$ python3 -q
>>> import numpy as np
>>> np.set_printoptions(precision=1, suppress=True, linewidth=140, sign=" ")
>>> def rd(a):
...     return np.round(a, 1) + 0
... 
>>> K = np.load("w.npy")
>>> K
array([[ -1.8,   0.6,  -1. ,  -0.8,   0.7],
       [ -0.9,  -1.1,  -0.3,   0.6,   0.2],
       [ -0.9,   1.2,   0.5,  -0.5,  -0.9],
       [  0.6,   1.9,  -0.9,  -1.8,   0.6],
       [  0.9,   0.6,   0.2,  -0.3,   0.5],
       [  0. ,   0.2,  -1.1,   0.3,   0.8],
       [ -4. ,  -4. ,   0. ,  -6. , -10. ],
       [  0.4,  -0.4,  -1.5,  -0.5,   0.1],
       [ -0.3,  -0.6,  -0.2,  -0.9,   0.2],
       [  0.5,  -0.4,   0.1,   0.6,   0.6],
       [ -2.4,   0.9,  -0.1,  -1.3,   0.9],
       [  0.2,   1.4,   0.6,  -0.5,  -0.1],
       [  0.6,  -2.5,  -1.1,  -1.3,  -1.2],
       [  0.5,  -0.3,  -0.8,  -1.1,   0.6],
       [ -0.8,   0.9,  -0.5,  -2.4,  -0.8],
       [  0.5,  -0.7,  -1. ,   1.5,   0.3],
       [ -0.6,  -1.4,   0.6,   0. ,   1.4],
       [  0.1,  -0.4,   0.1,  -0.3,  -1. ],
       [ -0.1,  -0.1,  -0.2,  -2.3,  -0.2],
       [ -0.1,   0.5,  -0.7,   1.1,  -0.1],
       [ -0.3,  -0.6,   0.3,  -0.6,  -0.4],
       [  0.3,  -0.3,  -0.5,  -0.6,  -0.7]])
>>> x0 = np.array([-4, -4, -5, 4, 5])
>>> rhs = K @ x0
>>> try:
...     np.linalg.solve(K, rhs)
... except np.linalg.LinAlgError as e:
...     print(e)
... 
Last 2 dimensions of the array must be square
>>> rd(np.linalg.lstsq(K, rhs)[0])
array([-4., -4., -5.,  4.,  5.])
>>> rng = np.random.default_rng(65141)
>>> rhs = rhs + 0.1 * rng.normal(size=22)
>>> rd(rhs)
array([ 10.2,  13. , -10.1,  -9.6,  -5.8,  10. , -41.9,   6. ,   2. ,   4.4,   5.8, -11.9,   1.9,   1.7, -11.4,  13.3,  12.2,  -5.4,  -8.5,
         5.8,  -2.4,  -3.4])
>>> b, *_ = np.linalg.lstsq(K, rhs)
>>> print([round(float(np.linalg.norm(np.linalg.solve(K.T @ K + lam * np.eye(5), K.T @ rhs))), 2) for lam in (0, 1, 10, 100)])
[9.93, 9.28, 6.21, 2.43]
>>> rd(K.T @ (rhs - K @ b))
array([ 0.,  0.,  0.,  0.,  0.])
>>> rd(b)
array([-4., -4., -5.,  4.,  5.])
>>> b.round()
array([-4., -4., -5.,  4.,  5.])
>>> rd(np.linalg.norm(rhs - K @ b))
np.float64(0.4)
>>> A2 = np.c_[K[:, :4] @ np.array([[2, -1, 1, -1], [3, -3, -3, 1], [0, -2, 0, 2], [-1, 3, -3, -3]]), np.array([1, 2, 2, 1, 1, 0, 1, 0, 2, 3, 3, 2, 2, 3, 2, 0, 1, 3, 1, 3, 1, 3])]
>>> rd(A2)
array([[ -1. ,  -0.4,  -1.2,   2.8,   1. ],
       [ -5.7,   6.6,   0.6,  -2.6,   2. ],
       [  2.3,  -5.2,  -3. ,   4.6,   2. ],
       [  8.7,  -9.9,   0.3,   4.9,   1. ],
       [  3.9,  -4. ,   0. ,   1. ,   1. ],
       [  0.3,   2.5,  -1.5,  -2.9,   0. ],
       [-14. ,  -2. ,  26. ,  18. ,   1. ],
       [  0.1,   2.3,   3.1,  -2.3,   0. ],
       [ -1.5,  -0.2,   4.2,   2. ,   2. ],
       [ -0.8,   2.3,  -0.1,  -2.5,   3. ],
       [ -0.8,  -4. ,  -1.2,   7. ,   3. ],
       [  5.1,  -7.1,  -2.5,   3.9,   2. ],
       [ -5. ,   5.2,  12. ,  -1.4,   2. ],
       [  1.2,  -1.3,   4.7,   0.9,   3. ],
       [  3.5,  -8.1,   3.7,   7.9,   2. ],
       [ -2.6,   8.1,  -1.9,  -7.7,   0. ],
       [ -5.4,   3.6,   3.6,   0.4,   1. ],
       [ -0.7,   0. ,   2.2,   0.6,   3. ],
       [  1.8,  -6.1,   7.1,   6.5,   1. ],
       [  0.2,   3.3,  -4.9,  -4.1,   3. ],
       [ -1.8,  -0.3,   3.3,   2.1,   1. ],
       [  0.3,  -0.2,   3. ,   0.2,   3. ]])
>>> rd(np.linalg.norm(A2 - K @ np.linalg.lstsq(K, A2)[0], axis=0))
array([ 0.,  0.,  0.,  0.,  8.])
>>> np.linalg.matrix_rank(np.c_[K, A2])
np.int64(6)
>>> rd(np.linalg.norm(np.linalg.qr(K)[0].T @ A2, axis=0) ** 2 / ((A2 ** 2).sum(axis=0) + 1e-12))
array([ 1. ,  1. ,  1. ,  1. ,  0.2])
>>> rd(np.linalg.lstsq(K, A2[:, 0])[0])
array([ 2.,  3.,  0., -1.,  0.])
>>> P = K @ np.linalg.solve(K.T @ K, K.T)
>>> rd(np.linalg.eigvalsh(P))
array([ 0.,  0.,  0.,  0.,  0.,  0.,  0.,  0.,  0.,  0.,  0.,  0.,  0.,  0.,  0.,  0.,  0.,  1.,  1.,  1.,  1.,  1.])
>>> np.allclose(P @ P, P)
True
>>> print(rd(np.trace(P)))
5.0
>>> Ac = K - K.mean(axis=0)
>>> evecs = np.linalg.svd(Ac)[2][:1]
>>> A2 = Ac - Ac @ evecs.T @ evecs
>>> rd(np.cov(Ac @ evecs.T, rowvar=False))
np.float64(8.0)
>>> rd(np.diag(evecs.T @ evecs))
array([ 0.1,  0.1,  0. ,  0.2,  0.6])
>>> feats = np.load("case5.npy")
>>> print(feats)
[[ 0 -2 -1  0 -1]
 [ 2  0  1 -1  0]
 [ 1 -1  0  0 -3]
 [ 0  1  0  0 -2]
 [ 1  0  3  2  0]]
>>> Uu, sigma, VT = np.linalg.svd(feats)
>>> evecs = VT[:(sigma > 1e-8).sum()]
>>> x0 = feats[2] + 5 * feats[3] + rng.integers(2) * np.eye(5)[0]
>>> x0
array([  1.,   4.,   0.,   0., -13.])
>>> np.linalg.matrix_rank(np.vstack([feats, x0]))
np.int64(4)
>>> rd(np.diag(evecs.T @ evecs))
array([ 0.7,  0.9,  0.7,  0.7,  1. ])
>>> print(rd(evecs.T @ evecs))
[[ 0.7 -0.1  0.3 -0.3 -0.1]
 [-0.1  0.9  0.1 -0.1  0. ]
 [ 0.3  0.1  0.7  0.3  0.1]
 [-0.3 -0.1  0.3  0.7 -0.1]
 [-0.1  0.   0.1 -0.1  1. ]]
>>> rd(np.linalg.norm(x0 - evecs.T @ evecs @ x0))
np.float64(0.0)
>>> Uu, sigma, VT = np.linalg.svd(feats)
>>> rd(sigma)
array([ 4. ,  4. ,  2.2,  2.2,  0. ])
>>> np.argmax(sigma[:-1] / (sigma[1:] + 1e-6)) + 1
np.int64(4)
>>> A2 = Uu[:, :4] @ np.diag(sigma[:4]) @ VT[:4]
>>> rd(np.linalg.norm(feats - A2, 2)), rd(sigma[4])
(np.float64(0.0), np.float64(0.0))
>>> rd(A2)
array([[ 0., -2., -1.,  0., -1.],
       [ 2.,  0.,  1., -1.,  0.],
       [ 1., -1.,  0.,  0., -3.],
       [ 0.,  1.,  0.,  0., -2.],
       [ 1.,  0.,  3.,  2.,  0.]])
>>> F = np.array([[2, 0, 0], [0, -3, 0], [0, 0, 2]])
>>> # 3 blocks once reordered
>>> w, evecs = np.linalg.eig(F)
>>> rd(np.sort(np.linalg.eigvals(F @ F)))
array([ 4.,  4.,  9.])
>>> A2 = np.linalg.invert(F)
Traceback (most recent call last):
  File "<python-input-53>", line 1, in <module>
    A2 = np.linalg.invert(F)
         ^^^^^^^^^^^^^^^^
AttributeError: module 'numpy.linalg' has no attribute 'invert'
>>> A2 = np.linalg.inv(F)
>>> rd(np.linalg.det(F) * A2)
array([[-6.,  0.,  0.],
       [ 0.,  4.,  0.],
       [ 0.,  0., -6.]])
>>> print(rd(np.linalg.det(F) * np.linalg.det(A2)))
1.0
>>> print(np.flatnonzero(np.linalg.matrix_power((F != 0) + (F.T != 0) + np.eye(3), 3)[1]))
[ 1]
>>> F @ F
array([[ 4,  0,  0],
       [ 0,  9,  0],
       [ 0,  0,  4]])
>>> r0 = np.array([6, 8, 3, 1])
>>> E = np.outer(rng.normal(size=19), r0) + 0.1 * rng.normal(size=(19, 4))
>>> rd(E)
array([[ -4.8,  -6.5,  -2.5,  -0.8],
       [  9. ,  12. ,   4.6,   1.5],
       [  6.3,   8.3,   3.1,   1. ],
       [ 11.8,  15.9,   6. ,   1.9],
       [  0.1,   0.2,   0.2,  -0.1],
       [  8.1,  10.5,   4. ,   1.4],
       [ -7.9, -10.3,  -3.8,  -1.3],
       [ -9.9, -13.3,  -4.8,  -1.7],
       [  2.6,   3.6,   1.2,   0.5],
       [ -5.8,  -7.4,  -2.8,  -1.1],
       [ 11.8,  15.6,   6. ,   2.1],
       [ -3.2,  -4. ,  -1.5,  -0.6],
       [ -5.8,  -7.7,  -2.9,  -1. ],
       [  5.8,   7.3,   2.9,   0.9],
       [  7. ,   9.3,   3.6,   1. ],
       [ -3.6,  -4.7,  -1.7,  -0.5],
       [-10.5, -14. ,  -5.3,  -1.8],
       [ -5.6,  -7.5,  -2.6,  -0.9],
       [ -9.8, -12.9,  -4.8,  -1.7]])
>>> q, evecs = np.linalg.qr(E[:, :2])[0], np.linalg.qr(E[:, 2:])[0]
>>> sigma = np.linalg.svd(q.T @ evecs, compute_uv=False)
>>> (sigma > 0.9).sum()
np.int64(1)
>>> rd(np.linalg.norm(q @ q.T - evecs @ evecs.T, 2))
np.float64(1.0)
>>> C2 = np.cov(E, rowvar=False)
>>> print(rd(E.std(axis=0)))
[ 7.5  9.9  3.7  1.3]
>>> np.argwhere(np.triu(np.abs(np.corrcoef(E.T)) > 0.8, 1))
array([[ 0,  1],
       [ 0,  2],
       [ 0,  3],
       [ 1,  2],
       [ 1,  3],
       [ 2,  3]])
>>> np.argsort(-E.std(axis=0).round(6), kind="stable")
array([ 1,  0,  2,  3])
>>> rd(C2)
array([[  59.2,   78.3,   29.5,   10. ],
       [  78.3,  103.6,   39. ,   13.2],
       [  29.5,   39. ,   14.7,    5. ],
       [  10. ,   13.2,    5. ,    1.7]])
>>> rd(np.polyfit(E[:, 3], E[:, 0], 1))
array([ 5.9,  0.1])
>>> rd(np.corrcoef(E.T))
array([[ 1.,  1.,  1.,  1.],
       [ 1.,  1.,  1.,  1.],
       [ 1.,  1.,  1.,  1.],
       [ 1.,  1.,  1.,  1.]])
>>> rd(np.median(E, axis=0))
array([-3.2, -4. , -1.5, -0.5])
>>> print(round(np.log10(np.linalg.cond(E))))
2
>>> np.linalg.matrix_rank(E, rtol=0.1)
np.int64(1)
>>> rd(np.abs(np.linalg.svd(E)[2][-1]))
array([ 0.4,  0.1,  0.3,  0.9])
>>> [round(float(x), 1) for x in np.linalg.svd(E, compute_uv=False)[:3]]
[56.8, 0.5, 0.4]
>>> Uu, sigma, VT = np.linalg.svd(E)
>>> rd(sigma)
array([ 56.8,   0.5,   0.4,   0.3])
>>> A2 = Uu[:, :1] @ np.diag(sigma[:1]) @ VT[:1]
>>> np.linalg.matrix_rank(E, rtol=0.05)
np.int64(1)
>>> rd(np.linalg.norm(E - A2) / np.linalg.norm(E))
np.float64(0.0)
>>> rd(np.abs(E - A2).max())
np.float64(0.2)
>>> A2 = np.c_[E[:, :1] @ np.array([[3]]), np.array([1, 5, 4, 0, 4, 2, 2, 4, 1, 5, 4, 1, 3, 5, 1, 4, 2, 5, 0])]
>>> rd(A2)
array([[-14.4,   1. ],
       [ 27.1,   5. ],
       [ 19. ,   4. ],
       [ 35.5,   0. ],
       [  0.3,   4. ],
       [ 24.4,   2. ],
       [-23.6,   2. ],
       [-29.6,   4. ],
       [  7.8,   1. ],
       [-17.5,   5. ],
       [ 35.4,   4. ],
       [ -9.5,   1. ],
       [-17.5,   3. ],
       [ 17.4,   5. ],
       [ 20.9,   1. ],
       [-10.7,   4. ],
       [-31.5,   2. ],
       [-16.8,   5. ],
       [-29.3,   0. ]])
>>> print(rd(np.linalg.norm(np.linalg.qr(E)[0].T @ A2, axis=0) ** 2 / ((A2 ** 2).sum(axis=0) + 1e-12)))
[ 1.   0.4]
>>> np.linalg.matrix_rank(A2)
np.int64(2)
>>> rd(np.linalg.norm(A2 - E @ np.linalg.lstsq(E, A2)[0], axis=0))
array([  0.,  11.])
>>> rd(np.linalg.lstsq(E, A2[:, 0])[0])
array([ 3.,  0.,  0.,  0.])
